>>> import numpy as np
>>> from numpy import linalg as LA
>>> np.set_printoptions(suppress=True, linewidth=140)
>>> F = np.loadtxt("test0.csv", delimiter=",")
>>> print(F.round(2))
[[0.17 0.33 0.17 0.33]
 [0.29 0.29 0.14 0.29]
 [0.   0.33 0.17 0.5 ]
 [0.3  0.1  0.3  0.3 ]]
>>> theta = np.radians(45)
>>> Rm = np.eye(4)
>>> Rm[2, 2] = Rm[0, 0] = np.cos(theta)
>>> Rm[2, 0], Rm[0, 2] = -np.sin(theta), np.sin(theta)
>>> print(Rm.round(2))
[[ 0.71  0.    0.71  0.  ]
 [ 0.    1.    0.    0.  ]
 [-0.71  0.    0.71  0.  ]
 [ 0.    0.    0.    1.  ]]
>>> A2 = F @ Rm.T
>>> print(np.round(LA.svd(F, compute_uv=False), 2), np.round(LA.svd(A2, compute_uv=False), 2))
[1.04 0.32 0.17 0.03] [1.04 0.32 0.17 0.03]
>>> print(A2.round(2) + 0)
[[ 0.24  0.33  0.    0.33]
 [ 0.3   0.29 -0.1   0.29]
 [ 0.12  0.33  0.12  0.5 ]
 [ 0.42  0.1   0.    0.3 ]]
>>> A2 = np.array([[5], [-4], [2], [0]])
>>> W2 = np.array([[1, 1]])
>>> W0 = A2 @ W2
>>> print(W0)
[[ 5  5]
 [-4 -4]
 [ 2  2]
 [ 0  0]]
>>> # columns 0 and 1 are equal
>>> print(round(float(LA.norm(W0, 2) / LA.norm(W0)), 2))
1.0
>>> print(LA.cond(W0) > 100)
True
>>> m1 = np.load("a.npy")
>>> print(m1)
[[ -1  -5  -5  -4]
 [ -4   3  -3  -3]
 [ -5   5   5   0]
 [  7 -11   1   2]]
>>> blk = np.stack([m1, -3 * m1, m1[::-1]])
>>> print(np.einsum("bij,cij->bc", blk, blk))
[[  360 -1080   110]
 [-1080  3240  -330]
 [  110  -330   360]]
>>> print((blk @ m1.T).shape)
(3, 4, 4)
>>> print(blk.shape)
(3, 4, 4)
>>> print(LA.matrix_rank(blk.reshape(3, -1)))
2
>>> print(LA.matrix_rank(blk))
[3 3 3]
>>> print(np.round(LA.norm(blk, axis=(1, 2)), 2))
[18.97 56.92 18.97]
>>> M = np.load("arr.npy")
>>> print(M)
[[44.54  8.65 10.66]
 [ 4.23 16.03 -8.31]
 [43.45  7.99 10.07]
 [45.18  7.54  8.73]
 [43.74  5.76 11.36]
 [ 4.34 19.46 -7.89]
 [ 0.13 14.83  4.8 ]
 [-2.8  14.18  5.4 ]
 [-2.79 13.55  3.91]
 [ 4.15 18.   -6.81]
 [-3.05 15.45  6.74]
 [ 2.87 18.93 -7.27]
 [-2.25 13.71  3.35]
 [44.35  8.03 10.28]
 [ 2.81 19.1  -8.24]
 [44.17  8.4   9.47]
 [ 3.93 19.45 -8.75]
 [43.09  7.48  8.87]
 [ 3.99 18.56 -8.47]
 [-1.8  14.59  5.77]]
>>> C2 = np.cov(M, rowvar=False)
>>> print(np.argwhere(np.triu(np.abs(np.corrcoef(M.T)) > 0.8, 1)))
[[0 1]
 [1 2]]
>>> print(C2.shape)
(3, 3)
>>> print(np.round(LA.eigvalsh(C2)[::-1], 2))
[496.99  37.78   0.93]
>>> print(C2.round(2))
[[449.59 -87.66 109.61]
 [-87.66  22.78 -34.38]
 [109.61 -34.38  63.32]]
>>> print(np.round(M.std(axis=0), 2))
[20.67  4.65  7.76]
>>> print(round(float(np.corrcoef(M[:, 1], M[:, 0])[0, 1]), 2))
-0.87
>>> Xc = (M - M.mean(axis=0)) / M.std(axis=0)
>>> print(np.argwhere(np.abs(Xc) > 2))
[]
>>> beta = LA.lstsq(np.delete(Xc, 2, axis=1), Xc[:, 2])[0]
>>> print(beta.round(2))
[-0.54 -1.37]
>>> data = np.loadtxt("m.csv", delimiter=",")
>>> print(data)
[[ 1.07 -0.37 -0.08]
 [-0.37  2.84  0.4 ]
 [-0.08  0.4   1.09]]
>>> w, vecs = LA.eigh(data)
>>> vec = np.array([-1, -3, 2])
>>> print(np.round(vecs * np.sqrt(w) @ vecs.T, 2))
[[ 1.03 -0.14 -0.03]
 [-0.14  1.67  0.15]
 [-0.03  0.15  1.03]]
>>> print(np.round(vecs * np.maximum(w, 0) @ vecs.T, 2))
[[ 1.07 -0.37 -0.08]
 [-0.37  2.84  0.4 ]
 [-0.08  0.4   1.09]]
>>> print(np.abs(data).sum(axis=1).max(), round(float(np.abs(w).max()), 2))
3.61 3.0
>>> feats = np.load("case7.npy")
>>> print(feats)
[[ 2  1 -1]
 [ 1  2  1]
 [-1  1  2]]
>>> # rows and columns are dependent
>>> U, sig, vt = LA.svd(feats)
>>> vecs = vt[:(sig > 1e-8).sum()]
>>> rng = np.random.default_rng(17224)
>>> vec = feats[0] + -2 * feats[2] + rng.integers(2) * np.eye(3)[1]
>>> print(vec)
[ 4.  0. -5.]
>>> print(LA.matrix_rank(np.vstack([feats, vec])))
3
>>> U, sig, vt = LA.svd(feats)
>>> print(sig.round(2) + 0)
[3. 3. 0.]
>>> A2 = U[:, :2] @ np.diag(sig[:2]) @ vt[:2]
>>> print(LA.matrix_rank(feats, rtol=0.05))
2
>>> print(round(LA.norm(feats - A2) / LA.norm(feats), 2))
0.0
>>> print(A2.round(2))
[[ 2.  1. -1.]
 [ 1.  2.  1.]
 [-1.  1.  2.]]
>>> print(np.round(LA.norm(feats - A2, 2), 2), np.round(sig[2], 2))
0.0 0.0
>>> print(LA.matrix_rank(A2))
2
>>> try:
...     LA.inv(feats)
... except LA.LinAlgError as e:
...     print(e)
... 
Singular matrix
>>> print(LA.lstsq(feats[:-1].T, feats[-1])[2])
2
>>> print(round(np.trace(LA.pinv(feats) @ feats), 2))
2.0
>>> print(np.allclose(feats[:-1].T @ LA.lstsq(feats[:-1].T, feats[-1])[0], feats[-1]))
True
>>> print(round(LA.norm(feats[1], 1), 2), np.round(LA.norm(feats[1], np.inf), 2))
4.0 2.0
>>> print(round(LA.norm(feats[1] - feats[0]), 2))
2.45
>>> E = np.eye(4, dtype=int)[rng.permutation(4)]
>>> print(E)
[[0 1 0 0]
 [0 0 0 1]
 [1 0 0 0]
 [0 0 1 0]]
>>> # rows sum to 1
>>> A2 = E / LA.norm(E, axis=1, keepdims=True)
>>> C2 = A2 @ A2.T
>>> print(np.degrees(np.arccos(np.clip(C2[3, 2], -1, 1))))
90.0
>>> print((C2 - 2 * np.eye(4)).round(6).argmax(axis=1))
[1 0 0 0]
>>> print(C2[3])
[0. 0. 0. 1.]
>>> mat = np.loadtxt("x.csv", delimiter=",")
>>> print(mat.round(2))
[[ 0.38 -0.46  0.15]
 [-0.46  0.55 -0.18]
 [ 0.15 -0.18  0.06]]
>>> # a projection of rank 1
>>> w, vecs = LA.eigvalsh(mat)
Traceback (most recent call last):
  File "<python-input-83>", line 1, in <module>
    w, vecs = LA.eigvalsh(mat)
    ^^^^^^^
ValueError: too many values to unpack (expected 2)
>>> w, vecs = LA.eigh(mat)
>>> print(round(float(w.sum()), 2), np.trace(mat))
1.0 1.0
>>> print(np.round(LA.eigvalsh(mat @ mat), 2) + 0)
[0. 0. 1.]
>>> print(np.round(vecs.T @ vecs, 2) + 0)
[[1. 0. 0.]
 [0. 1. 0.]
 [0. 0. 1.]]
>>> print(np.abs(vecs[:, -1]).round(6).argmax())
1
>>> print(w.round(2) + 0)
[0. 0. 1.]
>>> print(np.round(LA.eigvalsh(mat + 5 * np.eye(3)), 2))
[5. 5. 6.]
>>> print((w > 1e-8).sum(), (w < -1e-8).sum())
1 0
>>> blk = np.stack([mat, 2 * mat, mat[::-1]])
>>> print(np.round(LA.det(blk), 2) + 0)
[0. 0. 0.]
>>> print(round(np.trace(LA.pinv(mat) @ mat), 2))
1.0
>>> print(LA.lstsq(mat[:-1].T, mat[-1])[2])
1
>>> print(np.allclose(mat[:-1].T @ LA.lstsq(mat[:-1].T, mat[-1])[0], mat[-1]))
True
>>> r0 = np.array([8, 5, 3])
>>> print(np.round(np.array([np.convolve(row, r0, "same") for row in mat]), 2))
[[-1.77  0.08 -0.62]
 [ 2.12 -0.09  0.74]
 [-0.71  0.03 -0.25]]
>>> print(np.cross(mat[1, :3], mat[0, :3]))
[0. 0. 0.]
>>> print(np.round(LA.norm(mat, axis=1), 2))
[0.62 0.74 0.25]
>>> print(round(float(LA.norm(mat, 2)), 2))
1.0
>>> print(LA.norm(mat, axis=1).argmax())
1
>>> print(np.round(LA.norm(mat) ** 2 / LA.norm(mat, 2) ** 2, 2))
1.0
>>> print(round(float(LA.norm(mat, "nuc")), 2))
1.0
